% ipython --no-banner

In [1]: import numpy as np

In [2]: np.set_printoptions(suppress=True, linewidth=120)

In [3]: def rnd(a):
   ...:     return np.round(a, 2) + 0
   ...: 

In [4]: M2 = np.array([[0.6], [0.7], [-1.7]])

In [5]: cent = np.array([[-1.0, 0.6, 1.1, -0.5, 0.1]])

In [6]: M = M2 @ cent

In [7]: rnd(M)
Out[7]: 
array([[-0.6 ,  0.36,  0.66, -0.3 ,  0.06],
       [-0.7 ,  0.42,  0.77, -0.35,  0.07],
       [ 1.7 , -1.02, -1.87,  0.85, -0.17]])

In [8]: # null space of dimension 4

In [9]: np.abs(M).max()
Out[9]: np.float64(1.87)

In [10]: rnd(M.mean(axis=0))
Out[10]: array([ 0.13, -0.08, -0.15,  0.07, -0.01])

In [11]: rnd(np.linalg.norm(M))
Out[11]: np.float64(3.25)

In [12]: print(np.linalg.cond(M) > 100)
True

In [13]: np.argsort(-np.linalg.norm(M, axis=0).round(6), kind="stable")[:3]
Out[13]: array([2, 0, 1])

In [14]: [round(float(x), 2) for x in np.linalg.svd(M, compute_uv=False)[:3]]
Out[14]: [3.25, 0.0, 0.0]

In [15]: np.linalg.matrix_rank(M, rtol=0.1)
Out[15]: np.int64(1)

In [16]: x = np.array([0, 5, 2, 2, 1])

In [17]: (M @ x).argmax()
Out[17]: np.int64(1)

In [18]: print(rnd(np.einsum("ij,j->i", M, x)))
[ 2.58  3.01 -7.31]

In [19]: rnd(M @ (2 * x))
Out[19]: array([  5.16,   6.02, -14.62])

In [20]: rnd(M @ np.ones(5))
Out[20]: array([ 0.18,  0.21, -0.51])

In [21]: print(rnd(M @ np.eye(5)[4]))
[ 0.06  0.07 -0.17]

In [22]: np.sign((M @ x).round(6))
Out[22]: array([ 1.,  1., -1.])

In [23]: Uu, sv, Vt = np.linalg.svd(M)

In [24]: rnd(sv)
Out[24]: array([3.25, 0.  , 0.  ])

In [25]: np.argmax(sv[:-1] / (sv[1:] + 1e-6)) + 1
Out[25]: np.int64(1)

In [26]: M2 = Uu[:, :1] @ np.diag(sv[:1]) @ Vt[:1]

In [27]: print(np.linalg.matrix_rank(M, rtol=0.05))
1

In [28]: rnd(M2)
Out[28]: 
array([[-0.6 ,  0.36,  0.66, -0.3 ,  0.06],
       [-0.7 ,  0.42,  0.77, -0.35,  0.07],
       [ 1.7 , -1.02, -1.87,  0.85, -0.17]])

In [29]: arr = np.loadtxt("x.csv", delimiter=",")

In [30]: arr
Out[30]: 
array([[-2.,  3.,  0.],
       [ 3.,  6.,  0.],
       [ 0.,  0., -3.]])

In [31]: # symmetric

In [32]: f, v = arr[1], arr[0]

In [33]: f @ v
Out[33]: np.float64(12.0)

In [34]: f @ f
Out[34]: np.float64(45.0)

In [35]: pr = (f @ v) / (f @ f) * f

In [36]: (v - pr) @ f
Out[36]: np.float64(0.0)

In [37]: np.outer(f, v)
Out[37]: 
array([[ -6.,   9.,   0.],
       [-12.,  18.,   0.],
       [ -0.,   0.,   0.]])

In [38]: print(np.linalg.matrix_rank(np.outer(f, v)))
1

In [39]: print(rnd(np.linalg.norm(f + v) ** 2 + np.linalg.norm(f - v) ** 2))
116.0

In [40]: theta = np.radians(180)

In [41]: r_ = np.eye(3)

In [42]: r_[1, 1] = r_[2, 2] = np.cos(theta)

In [43]: r_[1, 2], r_[2, 1] = -np.sin(theta), np.sin(theta)

In [44]: rnd(r_)
Out[44]: 
array([[ 1.,  0.,  0.],
       [ 0., -1.,  0.],
       [ 0.,  0., -1.]])

In [45]: M2 = arr @ r_.T

In [46]: print(rnd(M2))
[[-2. -3.  0.]
 [ 3. -6.  0.]
 [ 0.  0.  3.]]

In [47]: print(np.allclose(arr @ arr.T, M2 @ M2.T))
True
